% python3 -q
>>> import numpy as np
>>> np.set_printoptions(precision=2, suppress=True, linewidth=120, floatmode="fixed")
>>> E = np.load("sample3.npy")
>>> E
array([[-3.00,  0.00,  0.00,  0.00,  0.00,  0.00,  0.00,  0.00,  0.00,  0.00,  0.00,  0.00,  0.00],
       [ 0.00, 22.00, 25.00, 45.00,  5.00, 15.00,  5.00, 35.00, 35.00, 35.00, 45.00, 15.00, 20.00],
       [ 0.00, 25.00, 22.00, 45.00,  5.00, 15.00,  5.00, 35.00, 35.00, 35.00, 45.00, 15.00, 20.00],
       [ 0.00, 45.00, 45.00, 78.00,  9.00, 27.00,  9.00, 63.00, 63.00, 63.00, 81.00, 27.00, 36.00],
       [ 0.00,  5.00,  5.00,  9.00, -2.00,  3.00,  1.00,  7.00,  7.00,  7.00,  9.00,  3.00,  4.00],
       [ 0.00, 15.00, 15.00, 27.00,  3.00,  6.00,  3.00, 21.00, 21.00, 21.00, 27.00,  9.00, 12.00],
       [ 0.00,  5.00,  5.00,  9.00,  1.00,  3.00, -2.00,  7.00,  7.00,  7.00,  9.00,  3.00,  4.00],
       [ 0.00, 35.00, 35.00, 63.00,  7.00, 21.00,  7.00, 46.00, 49.00, 49.00, 63.00, 21.00, 28.00],
       [ 0.00, 35.00, 35.00, 63.00,  7.00, 21.00,  7.00, 49.00, 46.00, 49.00, 63.00, 21.00, 28.00],
       [ 0.00, 35.00, 35.00, 63.00,  7.00, 21.00,  7.00, 49.00, 49.00, 46.00, 63.00, 21.00, 28.00],
       [ 0.00, 45.00, 45.00, 81.00,  9.00, 27.00,  9.00, 63.00, 63.00, 63.00, 78.00, 27.00, 36.00],
       [ 0.00, 15.00, 15.00, 27.00,  3.00,  9.00,  3.00, 21.00, 21.00, 21.00, 27.00,  6.00, 12.00],
       [ 0.00, 20.00, 20.00, 36.00,  4.00, 12.00,  4.00, 28.00, 28.00, 28.00, 36.00, 12.00, 13.00]])
>>> # symmetric
>>> theta = np.radians(36)
>>> Rm = np.eye(13)
>>> Rm[6, 6] = Rm[8, 8] = np.cos(theta)
>>> Rm[6, 8], Rm[8, 6] = -np.sin(theta), np.sin(theta)
>>> Y = E @ Rm.T
>>> np.linalg.svd(E, compute_uv=False), np.linalg.svd(Y, compute_uv=False)
(array([392.00,   3.00,   3.00,   3.00,   3.00,   3.00,   3.00,   3.00,   3.00,   3.00,   3.00,   3.00,   3.00]), array([392.00,   3.00,   3.00,   3.00,   3.00,   3.00,   3.00,   3.00,   3.00,   3.00,   3.00,   3.00,   3.00]))
>>> np.abs(Y - E).max(axis=0)
array([ 0.00,  0.00,  0.00,  0.00,  0.00,  0.00, 38.75,  0.00,  6.74,  0.00,  0.00,  0.00,  0.00])
>>> np.allclose(E @ E.T, Y @ Y.T)
True
>>> np.allclose(np.linalg.norm(E, axis=1), np.linalg.norm(Y, axis=1))
True
>>> vals, evecs = np.linalg.eigh(E)
>>> np.round(vals.sum(), 2), np.trace(E)
(np.float64(356.0), np.float64(356.0))
>>> np.linalg.svd(E, compute_uv=False)
array([392.00,   3.00,   3.00,   3.00,   3.00,   3.00,   3.00,   3.00,   3.00,   3.00,   3.00,   3.00,   3.00])
>>> np.abs(evecs[:, -1])
array([0.00, 0.25, 0.25, 0.45, 0.05, 0.15, 0.05, 0.35, 0.35, 0.35, 0.45, 0.15, 0.20])
>>> vals
array([ -3.00,  -3.00,  -3.00,  -3.00,  -3.00,  -3.00,  -3.00,  -3.00,  -3.00,  -3.00,  -3.00,  -3.00, 392.00])
>>> np.unique(vals.round(6) + 0, return_counts=True)[1]
array([12,  1])
>>> np.round(np.linalg.eigvalsh(E + 3 * np.eye(13)), 2) + 0
array([  0.00,   0.00,   0.00,   0.00,   0.00,   0.00,   0.00,   0.00,   0.00,   0.00,   0.00,   0.00, 395.00])
>>> np.abs(evecs[:, -1]).round(6).argmax()
np.int64(3)
>>> np.linalg.eigvalsh(E @ E)
array([     9.00,      9.00,      9.00,      9.00,      9.00,      9.00,      9.00,      9.00,      9.00,      9.00,
            9.00,      9.00, 153664.00])
>>> def softmax(z):
...     e = np.exp(z - z.max(axis=-1, keepdims=True))
...     return e / e.sum(axis=-1, keepdims=True)
... 
>>> np.round(softmax(10 * E[9]), 2) + 0
array([0.00, 0.00, 0.00, 0.50, 0.00, 0.00, 0.00, 0.00, 0.00, 0.00, 0.50, 0.00, 0.00])
>>> np.round(softmax(E[9]), 2) + 0
array([0.00, 0.00, 0.00, 0.50, 0.00, 0.00, 0.00, 0.00, 0.00, 0.00, 0.50, 0.00, 0.00])
>>> att = E @ E.T / np.sqrt(13)
>>> softmax(att).round(6).argmax(axis=1)
array([ 0,  3,  3,  3,  3,  3,  3,  3,  3,  3, 10,  3,  3])
>>> Y = E / np.linalg.norm(E, axis=1, keepdims=True)
>>> G = Y @ Y.T
>>> round(np.degrees(np.arccos(np.clip(G[5, 7], -1, 1))), 2)
np.float64(3.16)
>>> (G - 2 * np.eye(13)).round(6).argmax(axis=1)
array([ 1,  3,  3, 10,  3,  3,  3,  3,  3,  3,  3,  3,  3])
>>> np.linalg.norm(Y, axis=1)
array([1.00, 1.00, 1.00, 1.00, 1.00, 1.00, 1.00, 1.00, 1.00, 1.00, 1.00, 1.00, 1.00])
>>> np.argwhere(np.triu(np.abs(G) > 0.95, 1))
array([[ 1,  2],
       [ 1,  3],
       [ 1,  4],
       [ 1,  5],
       [ 1,  6],
       [ 1,  7],
       [ 1,  8],
       [ 1,  9],
       [ 1, 10],
       [ 1, 11],
       [ 1, 12],
       [ 2,  3],
       [ 2,  4],
       [ 2,  5],
       [ 2,  6],
       [ 2,  7],
       [ 2,  8],
       [ 2,  9],
       [ 2, 10],
       [ 2, 11],
       [ 2, 12],
       [ 3,  4],
       [ 3,  5],
       [ 3,  6],
       [ 3,  7],
       [ 3,  8],
       [ 3,  9],
       [ 3, 10],
       [ 3, 11],
       [ 3, 12],
       [ 4,  5],
       [ 4,  6],
       [ 4,  7],
       [ 4,  8],
       [ 4,  9],
       [ 4, 10],
       [ 4, 11],
       [ 4, 12],
       [ 5,  6],
       [ 5,  7],
       [ 5,  8],
       [ 5,  9],
       [ 5, 10],
       [ 5, 11],
       [ 5, 12],
       [ 6,  7],
       [ 6,  8],
       [ 6,  9],
       [ 6, 10],
       [ 6, 11],
       [ 6, 12],
       [ 7,  8],
       [ 7,  9],
       [ 7, 10],
       [ 7, 11],
       [ 7, 12],
       [ 8,  9],
       [ 8, 10],
       [ 8, 11],
       [ 8, 12],
       [ 9, 10],
       [ 9, 11],
       [ 9, 12],
       [10, 11],
       [10, 12],
       [11, 12]])
>>> vals, evecs = np.linalg.eigh(E)
>>> vec = np.array([-2, 2, -1, -3, 0, -2, -2, 2, -2, 3, 0, -2, -1])
>>> np.linalg.eigvalsh(E[1:, 1:])
array([ -3.00,  -3.00,  -3.00,  -3.00,  -3.00,  -3.00,  -3.00,  -3.00,  -3.00,  -3.00,  -3.00, 392.00])
>>> (np.sign(evecs[:, -1].round(6)) == np.sign(evecs[0, -1].round(6))).astype(int)
array([1, 0, 0, 0, 0, 0, 0, 0, 0, 0, 0, 0, 0])
>>> vec @ E @ vec
np.float64(217.0)
>>> X = np.loadtxt("arr.csv", delimiter=",")
>>> X
array([[1.00, 0.20, 0.04, 0.01, 0.00, 0.00, 0.00, 0.00, 0.00, 0.00, 0.00],
       [0.20, 1.00, 0.20, 0.04, 0.01, 0.00, 0.00, 0.00, 0.00, 0.00, 0.00],
       [0.04, 0.20, 1.00, 0.20, 0.04, 0.01, 0.00, 0.00, 0.00, 0.00, 0.00],
       [0.01, 0.04, 0.20, 1.00, 0.20, 0.04, 0.01, 0.00, 0.00, 0.00, 0.00],
       [0.00, 0.01, 0.04, 0.20, 1.00, 0.20, 0.04, 0.01, 0.00, 0.00, 0.00],
       [0.00, 0.00, 0.01, 0.04, 0.20, 1.00, 0.20, 0.04, 0.01, 0.00, 0.00],
       [0.00, 0.00, 0.00, 0.01, 0.04, 0.20, 1.00, 0.20, 0.04, 0.01, 0.00],
       [0.00, 0.00, 0.00, 0.00, 0.01, 0.04, 0.20, 1.00, 0.20, 0.04, 0.01],
       [0.00, 0.00, 0.00, 0.00, 0.00, 0.01, 0.04, 0.20, 1.00, 0.20, 0.04],
       [0.00, 0.00, 0.00, 0.00, 0.00, 0.00, 0.01, 0.04, 0.20, 1.00, 0.20],
       [0.00, 0.00, 0.00, 0.00, 0.00, 0.00, 0.00, 0.01, 0.04, 0.20, 1.00]])
>>> # equal to its transpose
>>> u = np.array([-3, 0, -2])
>>> np.convolve(X[2], u)
array([-0.12, -0.60, -3.08, -1.00, -2.12, -0.43, -0.08, -0.02,  0.00,  0.00,  0.00,  0.00,  0.00])
>>> np.round(np.cross(X[2, :3], X[3, :3]), 2) + 0
array([0.00, 0.00, 0.00])
>>> np.polyval(u, X[2])
array([-2.00, -2.12, -5.00, -2.12, -2.00, -2.00, -2.00, -2.00, -2.00, -2.00, -2.00])
>>> L = np.linalg.cholesky(X)
>>> L
array([[1.00, 0.00, 0.00, 0.00, 0.00, 0.00, 0.00, 0.00, 0.00, 0.00, 0.00],
       [0.20, 0.98, 0.00, 0.00, 0.00, 0.00, 0.00, 0.00, 0.00, 0.00, 0.00],
       [0.04, 0.20, 0.98, 0.00, 0.00, 0.00, 0.00, 0.00, 0.00, 0.00, 0.00],
       [0.01, 0.04, 0.20, 0.98, 0.00, 0.00, 0.00, 0.00, 0.00, 0.00, 0.00],
       [0.00, 0.01, 0.04, 0.20, 0.98, 0.00, 0.00, 0.00, 0.00, 0.00, 0.00],
       [0.00, 0.00, 0.01, 0.04, 0.20, 0.98, 0.00, 0.00, 0.00, 0.00, 0.00],
       [0.00, 0.00, 0.00, 0.01, 0.04, 0.20, 0.98, 0.00, 0.00, 0.00, 0.00],
       [0.00, 0.00, 0.00, 0.00, 0.01, 0.04, 0.20, 0.98, 0.00, 0.00, 0.00],
       [0.00, 0.00, 0.00, 0.00, 0.00, 0.01, 0.04, 0.20, 0.98, 0.00, 0.00],
       [0.00, 0.00, 0.00, 0.00, 0.00, 0.00, 0.01, 0.04, 0.20, 0.98, 0.00],
       [0.00, 0.00, 0.00, 0.00, 0.00, 0.00, 0.00, 0.01, 0.04, 0.20, 0.98]])
>>> round(np.prod(np.diag(L)) ** 2, 2), round(np.linalg.det(X), 2)
(np.float64(0.66), np.float64(0.66))
>>> np.diag(L) ** 2
array([1.00, 0.96, 0.96, 0.96, 0.96, 0.96, 0.96, 0.96, 0.96, 0.96, 0.96])
>>> X / np.sqrt(np.outer(np.diag(X), np.diag(X)))
array([[1.00, 0.20, 0.04, 0.01, 0.00, 0.00, 0.00, 0.00, 0.00, 0.00, 0.00],
       [0.20, 1.00, 0.20, 0.04, 0.01, 0.00, 0.00, 0.00, 0.00, 0.00, 0.00],
       [0.04, 0.20, 1.00, 0.20, 0.04, 0.01, 0.00, 0.00, 0.00, 0.00, 0.00],
       [0.01, 0.04, 0.20, 1.00, 0.20, 0.04, 0.01, 0.00, 0.00, 0.00, 0.00],
       [0.00, 0.01, 0.04, 0.20, 1.00, 0.20, 0.04, 0.01, 0.00, 0.00, 0.00],
       [0.00, 0.00, 0.01, 0.04, 0.20, 1.00, 0.20, 0.04, 0.01, 0.00, 0.00],
       [0.00, 0.00, 0.00, 0.01, 0.04, 0.20, 1.00, 0.20, 0.04, 0.01, 0.00],
       [0.00, 0.00, 0.00, 0.00, 0.01, 0.04, 0.20, 1.00, 0.20, 0.04, 0.01],
       [0.00, 0.00, 0.00, 0.00, 0.00, 0.01, 0.04, 0.20, 1.00, 0.20, 0.04],
       [0.00, 0.00, 0.00, 0.00, 0.00, 0.00, 0.01, 0.04, 0.20, 1.00, 0.20],
       [0.00, 0.00, 0.00, 0.00, 0.00, 0.00, 0.00, 0.01, 0.04, 0.20, 1.00]])
>>> u = np.array([2, 8, 1, 8, 2, 0])
>>> data = np.array([np.roll(u, i) for i in range(6)])
>>> data
array([[2, 8, 1, 8, 2, 0],
       [0, 2, 8, 1, 8, 2],
       [2, 0, 2, 8, 1, 8],
       [8, 2, 0, 2, 8, 1],
       [1, 8, 2, 0, 2, 8],
       [8, 1, 8, 2, 0, 2]])
>>> u = np.array([2, -2, 0, -1, 1, -2])
>>> Y = data + np.outer(u, np.eye(6)[1])
>>> np.linalg.matrix_rank(np.linalg.inv(Y) - np.linalg.inv(data), tol=1e-8)
np.int64(1)
>>> Y
array([[ 2.00, 10.00,  1.00,  8.00,  2.00,  0.00],
       [ 0.00,  0.00,  8.00,  1.00,  8.00,  2.00],
       [ 2.00,  0.00,  2.00,  8.00,  1.00,  8.00],
       [ 8.00,  1.00,  0.00,  2.00,  8.00,  1.00],
       [ 1.00,  9.00,  2.00,  0.00,  2.00,  8.00],
       [ 8.00, -1.00,  8.00,  2.00,  0.00,  2.00]])
>>> np.count_nonzero(Y)
np.int64(29)
>>> np.linalg.matrix_rank(Y)
np.int64(6)
>>> Y.sum(axis=0)
array([21.00, 19.00, 21.00, 21.00, 21.00, 21.00])
>>> left, sig, VT = np.linalg.svd(data, full_matrices=False)
>>> left.shape, sig.shape, VT.shape
((6, 6), (6,), (6, 6))
>>> np.allclose(left * sig @ VT, data)
True
>>> np.abs(VT[0])
array([0.41, 0.41, 0.41, 0.41, 0.41, 0.41])
>>> sig
array([21.00, 11.00,  9.00,  9.00,  7.00,  7.00])
>>> rng = np.random.default_rng(62531)
>>> idx = rng.permutation(6)
>>> idx
array([2, 0, 3, 5, 4, 1])
>>> Y = data[idx][:, idx]
>>> np.allclose(Y, data)
False
>>> np.trace(Y)
np.int64(12)
>>> Q, evecs = np.linalg.qr(data[:, :2])[0], np.linalg.qr(data[:, 2:])[0]
>>> sig = np.linalg.svd(Q.T @ evecs, compute_uv=False)
>>> sig
array([0.76, 0.30])
>>> np.degrees(np.arccos(sig.clip(0, 1)))
array([40.12, 72.68])
>>> K = np.loadtxt("a.csv", delimiter=",")
>>> K
array([[ 18.06, -18.89, -19.79,  13.25,  19.46, -13.87],
       [ -0.65,  -1.15, -21.01,  -3.38,   3.84,  -4.17],
       [  4.91,  -1.85, -12.71,   3.34,  10.69,   7.70],
       [ -0.23,  -4.27,  -2.60,   4.20,   0.64,  -3.72],
       [  6.42, -12.51, -17.14,  13.94,  13.43,  -0.43],
       [  3.22,  -8.28,  -5.65,   8.00,   4.66,  -5.15],
       [  4.43,  -3.97,  -4.49,   6.20,   7.30,   3.96],
       [  6.44,  -8.29, -12.97,   3.07,   6.67, -10.94],
       [  5.42,  -7.23,  -7.23,   5.14,   5.98,  -5.97],
       [ -0.82,  -5.40, -19.08,  -1.90,   0.83, -14.26],
       [  6.98,  -5.90,  -5.06,   7.17,   9.34,   2.06],
       [  9.92, -11.55, -10.44,  11.28,  12.87,  -3.36],
       [  4.21,   0.58, -18.87,  -8.31,   5.12,  -6.86],
       [  6.40,  -9.47, -14.43,  14.01,  14.70,   7.17],
       [  1.16,  -1.02, -19.02,  -4.85,   3.84,  -6.28],
       [  9.97, -11.78, -14.88,  14.18,  16.48,   3.12],
       [  2.87, -14.86, -13.60,  15.39,   8.01,  -7.60],
       [ 13.37, -18.21, -17.89,  18.39,  19.04,  -4.72],
       [ 11.80,  -9.32, -15.94,  11.45,  18.45,   6.03],
       [  1.39,  -6.05, -19.30,  -0.44,   3.42, -12.36],
       [  2.18,  -1.50,  -5.91,   0.42,   3.37,  -0.67],
       [  2.14,  -7.66,  -6.85,   8.99,   5.22,  -1.69],
       [ 11.60, -14.57, -24.28,  14.71,  19.75,  -0.37],
       [ 10.18, -13.79,  -7.85,  15.66,  13.63,  -1.71],
       [  9.92, -10.92,  -9.11,  15.10,  15.65,   5.77]])
>>> round(np.log10(np.linalg.cond(K)))
3
>>> np.linalg.matrix_rank(K, rtol=0.1)
np.int64(4)
>>> [round(float(x), 2) for x in np.linalg.svd(K, compute_uv=False)[:3]]
[114.74, 45.05, 27.47]
>>> np.linalg.cond(K) > 100
np.True_
>>> Ac = K - K.mean(axis=1)
Traceback (most recent call last):
  File "<python-input-82>", line 1, in <module>
    Ac = K - K.mean(axis=1)
         ~~^~~~~~~~~~~~~~~~
ValueError: operands could not be broadcast together with shapes (25,6) (25,) 
>>> Ac = K - K.mean(axis=0)
>>> left, sig, VT = np.linalg.svd(Ac, full_matrices=False)
>>> np.round(sig ** 2 / (sig ** 2).sum(), 2) + 0
array([0.58, 0.25, 0.13, 0.04, 0.00, 0.00])
>>> np.searchsorted(np.cumsum(sig ** 2) / (sig ** 2).sum(), 0.9) + 1
np.int64(3)
>>> np.abs(VT[-1])
array([0.07, 0.79, 0.05, 0.51, 0.10, 0.30])
>>> sig
array([55.85, 36.31, 26.84, 14.77,  0.28,  0.18])
>>> np.abs(left[:, 0]).argmax()
np.int64(17)
>>> (np.sign(left[:, 0]) == np.sign(left[0, 0])).astype(int)
array([1, 0, 0, 0, 1, 0, 0, 0, 0, 0, 0, 1, 0, 1, 0, 1, 1, 1, 1, 0, 0, 0, 1, 1, 1])
>>> A = rng.normal(size=(36, 8)) + 20 * np.array([0, 2, 3, 5, 4, 4, 4, 5])
>>> A
array([[  0.04,  41.96,  61.11, 101.77,  82.21,  78.68,  77.21,  99.72],
       [ -0.01,  39.61,  59.45, 100.95,  80.90,  80.50,  80.45,  98.11],
       [  0.60,  40.16,  58.79, 100.50,  78.49,  78.85,  82.28,  99.59],
       [  0.19,  38.78,  60.34,  98.15,  78.59,  80.69,  81.16, 100.40],
       [ -2.06,  38.32,  60.24,  99.17,  81.37,  79.32,  80.71,  98.89],
       [ -2.10,  40.91,  62.14,  99.94,  79.81,  79.90,  80.10,  98.57],
       [  0.76,  38.86,  60.63, 101.01,  80.37,  78.65,  79.26, 100.84],
       [  0.26,  40.66,  58.90, 100.26,  80.22,  79.25,  80.56, 100.35],
       [  0.62,  39.42,  58.84,  99.59,  80.61,  80.34,  79.53,  99.53],
       [  0.98,  41.38,  59.54,  99.79,  80.70,  80.96,  78.47, 100.95],
       [  0.40,  40.61,  59.72,  98.45,  81.13,  79.74,  79.91,  99.23],
       [ -0.09,  41.30,  60.96, 100.26,  81.42,  81.31,  80.77, 100.24],
       [ -0.52,  38.57,  59.57, 101.16,  79.22,  79.40,  79.47, 101.00],
       [ -0.09,  41.50,  60.39, 100.96,  79.51,  80.52,  78.73,  98.35],
       [  2.00,  40.55,  60.12,  99.39,  78.29,  79.43,  80.26,  98.93],
       [  1.91,  39.70,  59.88, 100.86,  80.39,  81.12,  79.65,  99.92],
       [  0.82,  41.44,  60.43,  99.79,  80.54,  78.36,  80.26, 100.58],
       [  1.27,  41.36,  61.18,  98.31,  79.83,  80.04,  80.04, 100.14],
       [ -0.14,  39.14,  59.66, 100.18,  81.41,  78.36,  80.80, 100.24],
       [  0.23,  38.47,  59.89,  99.50,  80.91,  80.64,  80.31,  99.72],
       [  0.62,  40.19,  62.33,  99.72,  81.45,  79.77,  82.36, 100.72],
       [ -0.48,  42.02,  60.62, 100.95,  80.16,  78.75,  79.84,  99.52],
       [ -1.07,  40.87,  60.37, 100.11,  79.46,  79.67,  81.29, 100.58],
       [  0.18,  38.53,  59.39,  98.74,  79.88,  79.87,  78.29,  99.85],
       [  0.19,  40.37,  60.38,  97.54,  79.64,  78.68,  80.10,  99.81],
       [  0.45,  39.96,  60.01, 102.08,  79.54,  80.30,  79.70,  99.69],
       [ -0.33,  40.99,  59.43, 100.75,  78.94,  80.80,  80.86, 100.61],
       [  0.33,  40.91,  62.37,  99.40,  79.72,  80.54,  79.58,  99.37],
       [  0.73,  38.34,  59.17, 101.74,  81.22,  81.25,  78.92,  98.88],
       [ -0.79,  40.76,  60.88, 100.25,  79.43,  77.82,  80.86, 100.37],
       [  0.79,  37.70,  58.70,  99.41,  80.06,  80.12,  80.39,  98.65],
       [ -0.62,  39.99,  58.65, 100.06,  79.69,  79.74,  79.70, 100.72],
       [  0.98,  39.95,  59.76, 100.98,  79.66,  80.18,  81.92, 100.74],
       [ -0.34,  39.11,  59.93, 100.82,  78.96,  80.27,  79.60,  99.87],
       [  0.30,  41.21,  60.09, 100.26,  79.80,  80.76,  80.39,  99.63],
       [ -0.72,  41.39,  60.82,  99.20,  80.72,  80.12,  79.88, 100.16]])
>>> np.round(softmax(A[28]), 2) + 0
array([0.00, 0.00, 0.00, 0.95, 0.00, 0.00, 0.00, 0.05])
>>> softmax(A).sum(axis=1)
array([1.00, 1.00, 1.00, 1.00, 1.00, 1.00, 1.00, 1.00, 1.00, 1.00, 1.00, 1.00, 1.00, 1.00, 1.00, 1.00, 1.00, 1.00,
       1.00, 1.00, 1.00, 1.00, 1.00, 1.00, 1.00, 1.00, 1.00, 1.00, 1.00, 1.00, 1.00, 1.00, 1.00, 1.00, 1.00, 1.00])
>>> np.round(softmax(10 * A[28]), 2) + 0
array([0.00, 0.00, 0.00, 1.00, 0.00, 0.00, 0.00, 0.00])
>>> att = A @ A.T / np.sqrt(8)
>>> softmax(att)[28] @ A
array([  0.62,  40.19,  62.33,  99.72,  81.45,  79.77,  82.36, 100.72])
>>> softmax(att).round(6).argmax(axis=1)
array([20, 20, 20, 20, 20, 20, 20, 20, 20, 20, 20, 20, 20, 20, 20, 20, 20, 20, 20, 20, 20, 20, 20, 20, 20, 20, 20, 20,
       20, 20, 20, 20, 20, 20, 20, 20])
